% ipython --no-banner

In [1]: import numpy as np

In [2]: np.set_printoptions(precision=3, suppress=True, linewidth=200)

In [3]: basis = np.array([[0, 3, 1, 0, -1, 1, -3, 0]])

In [4]: rng = np.random.default_rng(3802)

In [5]: M = rng.normal(size=(11, 1)) @ basis + np.array([5, 5, 1, 1, -3, 4, -2, 0])

In [6]: M
Out[6]: 
array([[  5.   ,   1.794,  -0.069,   1.   ,  -1.931,   2.931,   1.206,   0.   ],
       [  5.   ,   7.443,   1.814,   1.   ,  -3.814,   4.814,  -4.443,   0.   ],
       [  5.   ,  14.104,   4.035,   1.   ,  -6.035,   7.035, -11.104,   0.   ],
       [  5.   ,   8.347,   2.116,   1.   ,  -4.116,   5.116,  -5.347,   0.   ],
       [  5.   ,   1.839,  -0.054,   1.   ,  -1.946,   2.946,   1.161,   0.   ],
       [  5.   ,   5.426,   1.142,   1.   ,  -3.142,   4.142,  -2.426,   0.   ],
       [  5.   ,   4.925,   0.975,   1.   ,  -2.975,   3.975,  -1.925,   0.   ],
       [  5.   ,  -3.253,  -1.751,   1.   ,  -0.249,   1.249,   6.253,   0.   ],
       [  5.   ,   7.76 ,   1.92 ,   1.   ,  -3.92 ,   4.92 ,  -4.76 ,   0.   ],
       [  5.   ,   1.403,  -0.199,   1.   ,  -1.801,   2.801,   1.597,   0.   ],
       [  5.   ,   8.54 ,   2.18 ,   1.   ,  -4.18 ,   5.18 ,  -5.54 ,   0.   ]])

In [7]: # looks like rank 2

In [8]: Uu, sig, VT = np.linalg.svd(M)

In [9]: np.argmax(sig[:-1] / (sig[1:] + 1e-6)) + 1
Out[9]: np.int64(2)

In [10]: B = Uu[:, :2] @ np.diag(sig[:2]) @ VT[:2]

In [11]: np.linalg.matrix_rank(B)
Out[11]: np.int64(2)

In [12]: B
Out[12]: 
array([[  5.   ,   1.794,  -0.069,   1.   ,  -1.931,   2.931,   1.206,   0.   ],
       [  5.   ,   7.443,   1.814,   1.   ,  -3.814,   4.814,  -4.443,   0.   ],
       [  5.   ,  14.104,   4.035,   1.   ,  -6.035,   7.035, -11.104,   0.   ],
       [  5.   ,   8.347,   2.116,   1.   ,  -4.116,   5.116,  -5.347,   0.   ],
       [  5.   ,   1.839,  -0.054,   1.   ,  -1.946,   2.946,   1.161,   0.   ],
       [  5.   ,   5.426,   1.142,   1.   ,  -3.142,   4.142,  -2.426,   0.   ],
       [  5.   ,   4.925,   0.975,   1.   ,  -2.975,   3.975,  -1.925,   0.   ],
       [  5.   ,  -3.253,  -1.751,   1.   ,  -0.249,   1.249,   6.253,   0.   ],
       [  5.   ,   7.76 ,   1.92 ,   1.   ,  -3.92 ,   4.92 ,  -4.76 ,   0.   ],
       [  5.   ,   1.403,  -0.199,   1.   ,  -1.801,   2.801,   1.597,   0.   ],
       [  5.   ,   8.54 ,   2.18 ,   1.   ,  -4.18 ,   5.18 ,  -5.54 ,   0.   ]])

In [13]: round(float(np.linalg.norm(M - B, 2)), 3), round(sig[2], 3)
Out[13]: (0.0, np.float64(0.0))

In [14]: np.linalg.matrix_rank(M, rtol=0.05)
Out[14]: np.int64(2)
